$ python3 -q
>>> import numpy as np
>>> np.set_printoptions(precision=2, suppress=True, linewidth=140, sign=" ")
>>> def rd(a):
...     return np.round(a, 2) + 0
... 
>>> arr = np.loadtxt("layer2.csv", delimiter=",")
>>> arr
array([[  9.,   6.,   4.,   0.,   2.,   0.,   0.,   0.,   2.],
       [  6.,  14.,   6.,   0.,   3.,   0.,   0.,   0.,   3.],
       [  4.,   6.,   9.,   0.,   2.,   0.,   0.,   0.,   2.],
       [  0.,   0.,   0.,   5.,   0.,   0.,   0.,   0.,   0.],
       [  2.,   3.,   2.,   0.,   6.,   0.,   0.,   0.,   1.],
       [  0.,   0.,   0.,   0.,   0.,   5.,   0.,   0.,   0.],
       [  0.,   0.,   0.,   0.,   0.,   0.,   5.,   0.,   0.],
       [  0.,   0.,   0.,   0.,   0.,   0.,   0.,   5.,   0.],
       [  2.,   3.,   2.,   0.,   1.,   0.,   0.,   0.,   6.]])
>>> # 5 groups of indices that never mix
>>> x = np.array([1, -1, -1, 2, -2, 2, 2, 0, -1])
>>> rhs = arr @ x
>>> rhs
array([ -7., -23., -17.,  10., -16.,  10.,  10.,   0., -11.])
>>> rd(np.linalg.solve(arr, rhs))
array([ 1., -1., -1.,  2., -2.,  2.,  2.,  0., -1.])
>>> rd(np.linalg.solve(arr, arr[:, 6]))
array([ 0.,  0.,  0.,  0.,  0.,  0.,  1.,  0.,  0.])
>>> rd(np.linalg.solve(arr, rhs + arr[:, 0]))
array([ 2., -1., -1.,  2., -2.,  2.,  2.,  0., -1.])
>>> ev, evecs = np.linalg.eigh(arr)
>>> x = np.array([-1, -1, 0, -2, -2, 0, -2, 0, -2])
>>> rd(evecs * np.sqrt(ev) @ evecs.T)
array([[ 2.8 ,  0.84,  0.56,  0.  ,  0.28,  0.  ,  0.  ,  0.  ,  0.28],
       [ 0.84,  3.5 ,  0.84,  0.  ,  0.42,  0.  ,  0.  ,  0.  ,  0.42],
       [ 0.56,  0.84,  2.8 ,  0.  ,  0.28,  0.  ,  0.  ,  0.  ,  0.28],
       [ 0.  ,  0.  ,  0.  ,  2.24,  0.  ,  0.  ,  0.  ,  0.  ,  0.  ],
       [ 0.28,  0.42,  0.28,  0.  ,  2.38,  0.  ,  0.  ,  0.  ,  0.14],
       [ 0.  ,  0.  ,  0.  ,  0.  ,  0.  ,  2.24,  0.  ,  0.  ,  0.  ],
       [ 0.  ,  0.  ,  0.  ,  0.  ,  0.  ,  0.  ,  2.24,  0.  ,  0.  ],
       [ 0.  ,  0.  ,  0.  ,  0.  ,  0.  ,  0.  ,  0.  ,  2.24,  0.  ],
       [ 0.28,  0.42,  0.28,  0.  ,  0.14,  0.  ,  0.  ,  0.  ,  2.38]])
